% ipython --no-banner

In [1]: import numpy as np

In [2]: import numpy.linalg as la

In [3]: np.set_printoptions(precision=2, suppress=True, linewidth=100)

In [4]: arr = np.array([[1.0, 0.5, 0.25, 0.12, 0.06, 0.03, 0.02],
   ...:     [0.5, 1.0, 0.5, 0.25, 0.12, 0.06, 0.03],
   ...:     [0.25, 0.5, 1.0, 0.5, 0.25, 0.12, 0.06],
   ...:     [0.12, 0.25, 0.5, 1.0, 0.5, 0.25, 0.12],
   ...:     [0.06, 0.12, 0.25, 0.5, 1.0, 0.5, 0.25],
   ...:     [0.03, 0.06, 0.12, 0.25, 0.5, 1.0, 0.5],
   ...:     [0.02, 0.03, 0.06, 0.12, 0.25, 0.5, 1.0]])

In [5]: arr
Out[5]: 
array([[1.  , 0.5 , 0.25, 0.12, 0.06, 0.03, 0.02],
       [0.5 , 1.  , 0.5 , 0.25, 0.12, 0.06, 0.03],
       [0.25, 0.5 , 1.  , 0.5 , 0.25, 0.12, 0.06],
       [0.12, 0.25, 0.5 , 1.  , 0.5 , 0.25, 0.12],
       [0.06, 0.12, 0.25, 0.5 , 1.  , 0.5 , 0.25],
       [0.03, 0.06, 0.12, 0.25, 0.5 , 1.  , 0.5 ],
       [0.02, 0.03, 0.06, 0.12, 0.25, 0.5 , 1.  ]])

In [6]: # symmetric

In [7]: r0 = np.array([-3, -1])

In [8]: np.polyval(r0, arr[6])
Out[8]: array([-1.06, -1.09, -1.18, -1.36, -1.75, -2.5 , -4.  ])

In [9]: np.convolve(arr[6], r0)
Out[9]: array([-0.06, -0.11, -0.21, -0.42, -0.87, -1.75, -3.5 , -1.  ])

In [10]: np.cross(arr[6, :3], arr[1, :3])
Out[10]: array([-0.04,  0.02,  0.01])

In [11]: np.array([np.convolve(row, r0, "same") for row in arr])
Out[11]: 
array([[-3.  , -2.5 , -1.25, -0.61, -0.3 , -0.15, -0.09],
       [-1.5 , -3.5 , -2.5 , -1.25, -0.61, -0.3 , -0.15],
       [-0.75, -1.75, -3.5 , -2.5 , -1.25, -0.61, -0.3 ],
       [-0.36, -0.87, -1.75, -3.5 , -2.5 , -1.25, -0.61],
       [-0.18, -0.42, -0.87, -1.75, -3.5 , -2.5 , -1.25],
       [-0.09, -0.21, -0.42, -0.87, -1.75, -3.5 , -2.5 ],
       [-0.06, -0.11, -0.21, -0.42, -0.87, -1.75, -3.5 ]])

In [12]: Y = arr / np.sqrt((arr ** 2).mean(axis=1, keepdims=True))

In [13]: la.matrix_rank(arr - arr.mean(axis=1, keepdims=True))
Out[13]: np.int64(6)

In [14]: low = la.cholesky(arr)

In [15]: low @ low.T
Out[15]: 
array([[1.  , 0.5 , 0.25, 0.12, 0.06, 0.03, 0.02],
       [0.5 , 1.  , 0.5 , 0.25, 0.12, 0.06, 0.03],
       [0.25, 0.5 , 1.  , 0.5 , 0.25, 0.12, 0.06],
       [0.12, 0.25, 0.5 , 1.  , 0.5 , 0.25, 0.12],
       [0.06, 0.12, 0.25, 0.5 , 1.  , 0.5 , 0.25],
       [0.03, 0.06, 0.12, 0.25, 0.5 , 1.  , 0.5 ],
       [0.02, 0.03, 0.06, 0.12, 0.25, 0.5 , 1.  ]])

In [16]: np.diag(low) ** 2
Out[16]: array([1.  , 0.75, 0.75, 0.75, 0.75, 0.75, 0.75])

In [17]: np.round(np.prod(np.diag(low)) ** 2, 2), round(float(la.det(arr)), 2)
Out[17]: (np.float64(0.18), 0.18)
